% python3 -q
>>> import numpy as np
>>> from numpy import linalg as LA
>>> np.set_printoptions(precision=3, suppress=True, linewidth=120, sign=" ")
>>> def rnd(a):
...     return np.round(a, 3) + 0
... 
>>> F = np.loadtxt("dump.csv", delimiter=",")
>>> print(F)
[[  3.   0.   1.  27.   6.  28.]
 [  3.  24.   1.   0.   0.   0.]
 [  3.   0.   1.   3.   0.   4.]
 [  3.   0.   1.  15.   2.  16.]
 [  3.   0.   1.  12.   1.  13.]
 [  3.  21.   1.   0.   0.   0.]
 [  3.   0.   1.  12.   1.  13.]
 [  3.   0.   1.  21.   4.  22.]
 [  3.   0.   1.  24.   5.  25.]
 [  3.  24.   1.   0.   0.   0.]
 [  3.   0.   1.  15.   2.  16.]
 [  3.   0.   1.   9.   0.  10.]
 [  3.   0.   1.  27.   6.  28.]
 [  3.   6.   1.   0.   0.   0.]
 [  3.  24.   1.   0.   0.   0.]
 [  3.   0.   1.  24.   5.  25.]
 [  3.  30.   1.   0.   0.   0.]
 [  3.   0.   1.  24.   5.  25.]
 [  3.  30.   1.   0.   0.   0.]
 [  3.   0.   1.  24.   5.  25.]
 [  3.   0.   1.   9.   0.  10.]
 [  3.   9.   1.   0.   0.   0.]
 [  3.   0.   1.   3.   0.   4.]
 [  3.  30.   1.   0.   0.   0.]]
>>> other = F / np.sqrt((F ** 2).mean(axis=1, keepdims=True))
>>> print(LA.matrix_rank(other) == LA.matrix_rank(F))
True
>>> print(rnd(LA.norm(other, axis=1)))
[ 2.449  2.449  2.449  2.449  2.449  2.449  2.449  2.449  2.449  2.449  2.449  2.449  2.449  2.449  2.449  2.449  2.449
  2.449  2.449  2.449  2.449  2.449  2.449  2.449]
>>> rk = LA.matrix_rank(F)
>>> print(rk)
5
>>> null = LA.svd(F)[2][rk:].T
>>> print([int(LA.matrix_rank(F[:i])) for i in range(1, len(F) + 1)])
[1, 2, 3, 4, 4, 5, 5, 5, 5, 5, 5, 5, 5, 5, 5, 5, 5, 5, 5, 5, 5, 5, 5, 5]
>>> print(rnd(null @ null.T))
[[ 0.1  0.  -0.3  0.   0.   0. ]
 [ 0.   0.   0.   0.   0.   0. ]
 [-0.3  0.   0.9  0.   0.   0. ]
 [ 0.   0.   0.   0.   0.   0. ]
 [ 0.   0.   0.   0.   0.   0. ]
 [ 0.   0.   0.   0.   0.   0. ]]
>>> print([int(LA.matrix_rank(np.delete(F, i, axis=0))) for i in range(24)])
[5, 5, 5, 5, 5, 5, 5, 5, 5, 5, 5, 5, 5, 5, 5, 5, 5, 5, 5, 5, 5, 5, 5, 5]
>>> print(rnd(F @ null))
[[ 0.]
 [ 0.]
 [ 0.]
 [ 0.]
 [ 0.]
 [ 0.]
 [ 0.]
 [ 0.]
 [ 0.]
 [ 0.]
 [ 0.]
 [ 0.]
 [ 0.]
 [ 0.]
 [ 0.]
 [ 0.]
 [ 0.]
 [ 0.]
 [ 0.]
 [ 0.]
 [ 0.]
 [ 0.]
 [ 0.]
 [ 0.]]
>>> print([int(LA.matrix_rank(F[:, :j + 1])) for j in range(6)])
[1, 2, 2, 3, 4, 5]
